$ python -q
>>> import numpy as np
>>> np.set_printoptions(suppress=True, linewidth=140)
>>> rnd = lambda a: np.round(a, 4) + 0
>>> arr = np.load("out2.npy")
>>> arr
array([[  8,  -8,   4,  -4,  -8,   2],
       [ -8,  21,   8,   4,   2, -13],
       [  4,   8,  23, -15, -12,  -2],
       [ -4,   4, -15,  23,   4, -10],
       [ -8,   2, -12,   4,  14,   1],
       [  2, -13,  -2, -10,   1,  15]])
>>> # equal to its transpose
>>> Uu, sig, VT = np.linalg.svd(arr)
>>> rnd(sig)
array([45.5661, 37.2191, 18.0717,  3.1431,  0.    ,  0.    ])
>>> out = Uu[:, :4] @ np.diag(sig[:4]) @ VT[:4]
>>> rnd(np.abs(arr - out).max())
np.float64(0.0)
>>> rnd(np.linalg.norm(arr - out) / np.linalg.norm(arr))
np.float64(0.0)
>>> Uu, sig, VT = np.linalg.svd(arr)
>>> vecs = VT[:(sig > 1e-8).sum()]
>>> rng = np.random.default_rng(82)
>>> x = arr[1] + 5 * arr[2] + rng.integers(2) * np.eye(6)[3]
>>> x
array([ 12.,  61., 123., -70., -58., -23.])
>>> np.allclose(vecs.T @ vecs @ x, x)
False
>>> np.linalg.matrix_rank(np.vstack([arr, x]))
np.int64(5)
>>> rnd(np.linalg.norm(x - vecs.T @ vecs @ x))
np.float64(0.4408)
>>> rnd(np.diag(vecs.T @ vecs))
array([0.4862, 0.6284, 0.563 , 0.8057, 0.6843, 0.8322])
>>> X = np.loadtxt("arr.csv", delimiter=",")
>>> X
array([[  0.003 ,   0.3499,   0.0044,   2.5101,   5.7307,   0.0349],
       [  0.2385,  -0.8834,   0.0099,  10.7382,  -2.4984,   0.0574],
       [  0.1167,  -0.2772,  -0.0024,  -0.7725,  -2.7649,   0.0267],
       [ -0.0201,  -0.2511,  -0.0061,   8.2399,  -3.6321,   0.0333],
       [ -0.2198,   1.2719,  -0.0064,  41.1079,  -2.9405,   0.0349],
       [  0.0192,   0.1737,   0.0055, -50.199 ,   0.6858,  -0.0161],
       [  0.0074,  -0.094 ,   0.0073, -19.952 ,   1.1701,  -0.0408],
       [ -0.2556,   1.3637,   0.0002,   8.4837,  -4.3117,   0.0459],
       [  0.0583,   0.8362,  -0.0025,  16.6186,  -0.2967,  -0.0044],
       [ -0.1074,  -0.2962,  -0.0006,  47.4201,   1.1984,  -0.0034],
       [  0.0004,  -1.0733,  -0.0016,  23.2665,   0.6546,  -0.0148],
       [ -0.0723,  -0.0339,   0.0015, -12.5354,  -1.2049,   0.0097],
       [  0.1414,   0.2812,  -0.0003,  30.8065,  -0.2299,   0.0148],
       [  0.2871,   0.2254,   0.0081,  20.5807,  -5.5172,   0.002 ],
       [  0.2769,  -0.0725,  -0.0089, -18.7849,   0.5665,  -0.0136],
       [  0.2144,   0.7328,   0.0057, -10.9074,  -2.0693,  -0.0424],
       [ -0.1369,  -0.3638,   0.0017, -12.3807,  -0.2286,   0.0093],
       [ -0.0997,  -0.1719,   0.0101, -17.5542,  -0.8637,  -0.0033],
       [ -0.1401,   0.6902,  -0.0018,   0.0044,   4.5775,   0.0196],
       [  0.1673,   0.3357,   0.005 ,  -4.6145,   2.0683,   0.0218]])
>>> x = np.array([-1, 0, -2, 2, 0, 0])
>>> a = np.maximum(X @ x, 0)
>>> rnd(a)
array([ 5.0084, 21.2181,  0.    , 16.5121, 82.4484,  0.    ,  0.    , 17.2226, 33.1839, 94.9488, 46.5358,  0.    , 61.4722, 40.8581,
        0.    ,  0.    ,  0.    ,  0.    ,  0.1525,  0.    ])
>>> np.flatnonzero(a > 1e-9)
array([ 0,  1,  3,  4,  7,  8,  9, 10, 12, 13, 18])
>>> X * (a > 1e-9)[:, None]
array([[ 0.003 ,  0.3499,  0.0044,  2.5101,  5.7307,  0.0349],
       [ 0.2385, -0.8834,  0.0099, 10.7382, -2.4984,  0.0574],
       [ 0.    , -0.    , -0.    , -0.    , -0.    ,  0.    ],
       [-0.0201, -0.2511, -0.0061,  8.2399, -3.6321,  0.0333],
       [-0.2198,  1.2719, -0.0064, 41.1079, -2.9405,  0.0349],
       [ 0.    ,  0.    ,  0.    , -0.    ,  0.    , -0.    ],
       [ 0.    , -0.    ,  0.    , -0.    ,  0.    , -0.    ],
       [-0.2556,  1.3637,  0.0002,  8.4837, -4.3117,  0.0459],
       [ 0.0583,  0.8362, -0.0025, 16.6186, -0.2967, -0.0044],
       [-0.1074, -0.2962, -0.0006, 47.4201,  1.1984, -0.0034],
       [ 0.0004, -1.0733, -0.0016, 23.2665,  0.6546, -0.0148],
       [-0.    , -0.    ,  0.    , -0.    , -0.    ,  0.    ],
       [ 0.1414,  0.2812, -0.0003, 30.8065, -0.2299,  0.0148],
       [ 0.2871,  0.2254,  0.0081, 20.5807, -5.5172,  0.002 ],
       [ 0.    , -0.    , -0.    , -0.    ,  0.    , -0.    ],
       [ 0.    ,  0.    ,  0.    , -0.    , -0.    , -0.    ],
       [-0.    , -0.    ,  0.    , -0.    , -0.    ,  0.    ],
       [-0.    , -0.    ,  0.    , -0.    , -0.    , -0.    ],
       [-0.1401,  0.6902, -0.0018,  0.0044,  4.5775,  0.0196],
       [ 0.    ,  0.    ,  0.    , -0.    ,  0.    ,  0.    ]])
>>> rnd(X.T @ a)
array([   -5.6237,    83.4931,    -0.295 , 12783.1748,  -505.4349,     5.4475])
